>>> import numpy as np
>>> np.set_printoptions(precision=4, suppress=True, linewidth=140, legacy="1.25")
>>> tidy = lambda a: np.round(a, 4) + 0
>>> J = np.load("arr.npy")
>>> print(J)
[[0. 1. 1. 1. 1. 1. 1. 1. 1. 1.]
 [1. 0. 1. 1. 1. 1. 1. 1. 1. 1.]
 [1. 1. 0. 1. 1. 1. 1. 1. 1. 1.]
 [1. 1. 1. 0. 1. 1. 1. 1. 1. 1.]
 [1. 1. 1. 1. 0. 1. 1. 1. 1. 1.]
 [1. 1. 1. 1. 1. 0. 1. 1. 1. 1.]
 [1. 1. 1. 1. 1. 1. 0. 1. 1. 1.]
 [1. 1. 1. 1. 1. 1. 1. 0. 1. 1.]
 [1. 1. 1. 1. 1. 1. 1. 1. 0. 1.]
 [1. 1. 1. 1. 1. 1. 1. 1. 1. 0.]]
>>> # symmetric
>>> print((J @ J)[0])
[9. 8. 8. 8. 8. 8. 8. 8. 8. 8.]
>>> print(J @ (-1.0) ** np.arange(10))
[-1.  1. -1.  1. -1.  1. -1.  1. -1.  1.]
>>> print(np.sort(np.abs(np.fft.fft(J[0]))), tidy(np.sort(np.linalg.svd(J, compute_uv=False))))
[1. 1. 1. 1. 1. 1. 1. 1. 1. 9.] [1. 1. 1. 1. 1. 1. 1. 1. 1. 9.]
>>> print(np.allclose(J @ J.T, J.T @ J))
True
>>> W = np.array([[3, 1, -2, 3],
...     [-1, -2, 2, 3],
...     [-1, -3, -1, 0],
...     [2, -1, 1, 3],
...     [2, 0, -3, -2],
...     [3, 0, 0, 3],
...     [-2, 2, 0, -3],
...     [3, 0, 0, 3],
...     [-1, 1, -1, 2],
...     [-1, 1, -3, 3]])
>>> coef = np.array([0, 1, 0, 0])
>>> H = np.maximum(J @ W + coef, 0)
>>> print((H > 0).mean(axis=0))
[1.  0.3 0.  1. ]
>>> print(H)
[[ 4.  0.  0. 12.]
 [ 8.  2.  0. 12.]
 [ 8.  3.  0. 15.]
 [ 5.  1.  0. 12.]
 [ 5.  0.  0. 17.]
 [ 4.  0.  0. 12.]
 [ 9.  0.  0. 18.]
 [ 4.  0.  0. 12.]
 [ 8.  0.  0. 13.]
 [ 8.  0.  0. 12.]]
>>> cent = np.array([[2, 2, 3], [3, 2, 3], [0, 3, 3], [1, 1, 0]])
>>> print(W @ cent)
[[ 12   5   6]
 [ -5   3  -3]
 [-11 -11 -15]
 [  4   8   6]
 [  2  -7  -3]
 [  9   9   9]
 [ -1  -3   0]
 [  9   9   9]
 [  3  -1  -3]
 [  4  -6  -9]]
>>> print(H @ cent)
[[20. 20. 12.]
 [34. 32. 30.]
 [40. 37. 33.]
 [25. 24. 18.]
 [27. 27. 15.]
 [20. 20. 12.]
 [36. 36. 27.]
 [20. 20. 12.]
 [29. 29. 24.]
 [28. 28. 24.]]
